$ python3 -q
>>> import numpy as np
>>> from numpy import linalg as LA
>>> np.set_printoptions(precision=2, suppress=True, linewidth=140, legacy="1.25")
>>> mat = np.load("run1.npy")
>>> print(mat)
[[ 26.9  -39.79  13.55  24.17  10.18  -9.15]
 [ -0.61 -40.6   35.78 -10.42   6.63 -12.64]
 [ -1.76 -41.2   35.13  -9.01   5.47 -11.34]
 [ -3.13 -40.91  34.19  -9.89   4.82 -13.22]
 [ 28.17 -40.54  13.83  24.04  10.12 -10.43]
 [ 27.85 -40.67  13.28  22.79  11.19 -11.05]
 [ 25.42 -41.25  14.69  24.06   8.54  -9.34]
 [ 27.56 -39.07  14.5   24.42   9.79 -10.47]
 [ 25.58 -40.02  13.52  25.35  10.97 -11.34]
 [ 26.11 -39.71  13.12  23.02   9.89 -10.22]
 [ -3.11 -42.72  34.35 -10.06   6.34 -12.99]
 [ 26.24 -40.78  12.55  23.13  11.55  -8.59]
 [ -1.97 -40.85  32.69 -10.63   5.8  -11.77]
 [ -1.77 -43.54  34.08 -10.2    7.51 -11.51]
 [ -1.14 -42.3   33.36  -8.77   5.38 -11.12]
 [ 26.87 -41.82  14.32  24.11   9.56 -11.21]
 [ 26.02 -38.6   14.13  24.96   8.99  -8.21]
 [ -3.   -40.35  34.61  -9.59   7.   -12.67]
 [ -2.19 -43.64  33.62 -10.88   5.68 -13.3 ]
 [ -1.71 -42.64  33.66 -10.37   6.18 -12.6 ]
 [ -1.21 -43.13  33.66  -9.13   5.64 -13.44]
 [ 23.98 -39.89  14.22  24.8    9.54  -9.9 ]
 [ -2.97 -42.05  34.31  -9.87   7.4  -10.28]
 [ -2.41 -39.04  35.13 -11.24   5.17 -13.53]
 [ -3.75 -41.84  33.94 -10.87   5.7  -12.82]
 [ -1.45 -40.91  35.21  -9.53   7.99 -12.47]
 [ 25.95 -40.43  13.52  24.05  10.25  -9.53]
 [ -2.28 -40.86  33.17  -8.4    4.92 -12.19]
 [ 26.33 -38.81  14.14  24.     9.12  -9.45]
 [ -1.56 -41.36  32.65 -10.93   6.21 -11.34]
 [ -2.54 -40.57  31.42 -10.82   6.73 -13.48]
 [ -1.76 -42.58  33.61 -10.56   5.09 -13.1 ]
 [ 25.46 -41.45  15.31  24.04   9.1   -9.89]
 [ -1.76 -41.98  34.81 -11.96   5.23 -12.08]
 [ -0.55 -40.01  33.04  -9.71   5.47 -12.42]
 [ -3.14 -40.59  34.5   -9.27   6.45 -11.22]
 [ -1.37 -41.83  34.77  -9.58   9.93 -12.59]
 [ 28.29 -40.85  14.57  24.68   8.12 -10.42]
 [ 25.92 -38.86  12.99  23.74  10.21  -8.7 ]
 [ -1.63 -42.72  34.46  -9.46   7.16 -11.17]
 [ 25.63 -40.13  15.32  22.99   8.32 -10.24]
 [ 25.89 -41.26  12.41  24.23   8.5   -9.79]]
>>> x0 = np.array([1, 3, 1, 1, 1, 3])
>>> print(np.sign((mat @ x0).round(6)))
[-1. -1. -1. -1. -1. -1. -1. -1. -1. -1. -1. -1. -1. -1. -1. -1. -1. -1. -1. -1. -1. -1. -1. -1. -1. -1. -1. -1. -1. -1. -1. -1. -1. -1.
 -1. -1. -1. -1. -1. -1. -1. -1.]
>>> Xc = (mat - mat.mean(axis=0)) / mat.std(axis=0)
>>> print(np.argwhere(np.abs(Xc) > 2))
[[13  1]
 [16  5]
 [18  1]]
>>> print(Xc.std(axis=0))
[1. 1. 1. 1. 1. 1.]
>>> beta = LA.lstsq(np.delete(Xc, 4, axis=1), Xc[:, 4])[0]
>>> print(beta)
[ 0.89 -0.03 -0.14 -0.26  0.11]
>>> C2 = np.cov(mat, rowvar=False)
>>> print(mat.std(axis=0))
[14.07  1.26 10.   16.88  2.    1.48]
>>> print(round(float(np.corrcoef(mat[:, 1], mat[:, 3])[0, 1]), 2))
0.54
>>> print(np.argsort(-mat.std(axis=0).round(6), kind="stable"))
[3 0 2 4 5 1]
>>> blk = np.stack([mat, -3 * mat, mat[::-1]])
>>> print(LA.norm(blk, axis=(1, 2)))
[ 368.11 1104.32  368.11]
>>> print((blk @ mat.T).shape)
(3, 42, 42)
>>> X = np.load("w.npy")
>>> print(X)
[[-0.11  0.04 -0.18  0.2  -0.11]
 [ 0.39 -0.09  0.46  0.09  0.24]
 [-0.07 -0.4  -0.01 -0.5   0.01]
 [ 0.04  0.03  0.26  0.1  -0.05]
 [-0.11  0.34  0.09 -0.12 -0.25]
 [ 0.28 -0.15 -0.04  0.05 -0.33]
 [-0.14  0.31  0.46 -0.41  0.06]
 [-0.39 -0.21 -0.09 -0.12 -0.51]
 [-0.21 -0.29  0.05  0.37 -0.15]
 [ 0.39  0.41 -0.4  -0.22 -0.33]
 [ 0.21  0.02  0.01 -0.34 -0.06]
 [ 0.28 -0.18  0.47  0.07 -0.58]
 [ 0.18 -0.51 -0.16 -0.37  0.14]
 [-0.46  0.09  0.21 -0.21 -0.05]]
>>> hat = X @ LA.solve(X.T @ X, X.T)
>>> print(np.trace(hat))
5.0
>>> print(np.diag(hat))
[0.1  0.44 0.41 0.08 0.21 0.21 0.5  0.48 0.29 0.64 0.17 0.67 0.47 0.31]
>>> print(np.round(LA.eigvalsh(hat), 2) + 0)
[0. 0. 0. 0. 0. 0. 0. 0. 0. 1. 1. 1. 1. 1.]
>>> W0 = np.diag(3 * np.array([3, 5, -4, -5, -5, 3, -5, 4, 5, 5, -1])) + np.array([[1, 2, 0, 0, 5, 0, 1, 1, 5, 3, 0],
...     [3, 2, 2, 3, 3, 2, 0, 3, 4, 0, 0],
...     [2, 1, 0, 4, 3, 0, 0, 3, 2, 1, 5],
...     [3, 5, 1, 3, 5, 2, 3, 2, 0, 0, 0],
...     [1, 1, 5, 5, 5, 5, 2, 4, 1, 4, 5],
...     [2, 0, 5, 2, 0, 0, 2, 2, 4, 0, 5],
...     [5, 1, 4, 3, 2, 5, 2, 1, 0, 0, 5],
...     [5, 3, 1, 4, 2, 2, 0, 2, 1, 4, 5],
...     [5, 4, 5, 2, 2, 4, 4, 5, 5, 3, 3],
...     [3, 1, 1, 4, 5, 0, 4, 5, 0, 3, 1],
...     [5, 4, 2, 4, 0, 2, 0, 1, 2, 3, 4]])
>>> print(W0)
[[ 10   2   0   0   5   0   1   1   5   3   0]
 [  3  17   2   3   3   2   0   3   4   0   0]
 [  2   1 -12   4   3   0   0   3   2   1   5]
 [  3   5   1 -12   5   2   3   2   0   0   0]
 [  1   1   5   5 -10   5   2   4   1   4   5]
 [  2   0   5   2   0   9   2   2   4   0   5]
 [  5   1   4   3   2   5 -13   1   0   0   5]
 [  5   3   1   4   2   2   0  14   1   4   5]
 [  5   4   5   2   2   4   4   5  20   3   3]
 [  3   1   1   4   5   0   4   5   0  18   1]
 [  5   4   2   4   0   2   0   1   2   3   1]]
>>> print((W0 + W0.T) / 2)
[[ 10.    2.5   1.    1.5   3.    1.    3.    3.    5.    3.    2.5]
 [  2.5  17.    1.5   4.    2.    1.    0.5   3.    4.    0.5   2. ]
 [  1.    1.5 -12.    2.5   4.    2.5   2.    2.    3.5   1.    3.5]
 [  1.5   4.    2.5 -12.    5.    2.    3.    3.    1.    2.    2. ]
 [  3.    2.    4.    5.  -10.    2.5   2.    3.    1.5   4.5   2.5]
 [  1.    1.    2.5   2.    2.5   9.    3.5   2.    4.    0.    3.5]
 [  3.    0.5   2.    3.    2.    3.5 -13.    0.5   2.    2.    2.5]
 [  3.    3.    2.    3.    3.    2.    0.5  14.    3.    4.5   3. ]
 [  5.    4.    3.5   1.    1.5   4.    2.    3.   20.    1.5   2.5]
 [  3.    0.5   1.    2.    4.5   0.    2.    4.5   1.5  18.    2. ]
 [  2.5   2.    3.5   2.    2.5   3.5   2.5   3.    2.5   2.    1. ]]
>>> print(np.round(np.abs(LA.eigvals(W0)).max(), 2))
33.5
>>> print(np.allclose(W0 @ W0.T, W0.T @ W0))
False
>>> print(np.sort(np.abs(LA.eigvals(W0))))
[ 0.27  5.85  8.42  8.42  8.5  13.85 15.01 15.01 15.18 18.36 33.5 ]
>>> print(np.trace(W0))
42
>>> print(LA.matrix_power(W0, 2))
[[155  86  62  60  35  56  39  91 164 123  53]
 [136 340  61  62  71  95  38 144 181  47  62]
 [ 67  70 189 -38 -18  49  32  51  46  57 -18]
 [ 45  46  35 209 -67  48 -58  52  52  38  65]
 [110  81 -47 -17 182  39   0  87  63  74  42]
 [119  63  27  56  51 125  16  94 148  46 107]
 [ 47  58 -49 -12  11  10 197  50  70  46   0]
 [191 154  51  73  87  84  45 263  93 170 107]
 [257 209 110 122 115 174  63 244 480 171 166]
 [156  90  60  92  99  67  45 202  33 377  94]
 [111 118  14   0  84  46  41  75  96  84  35]]
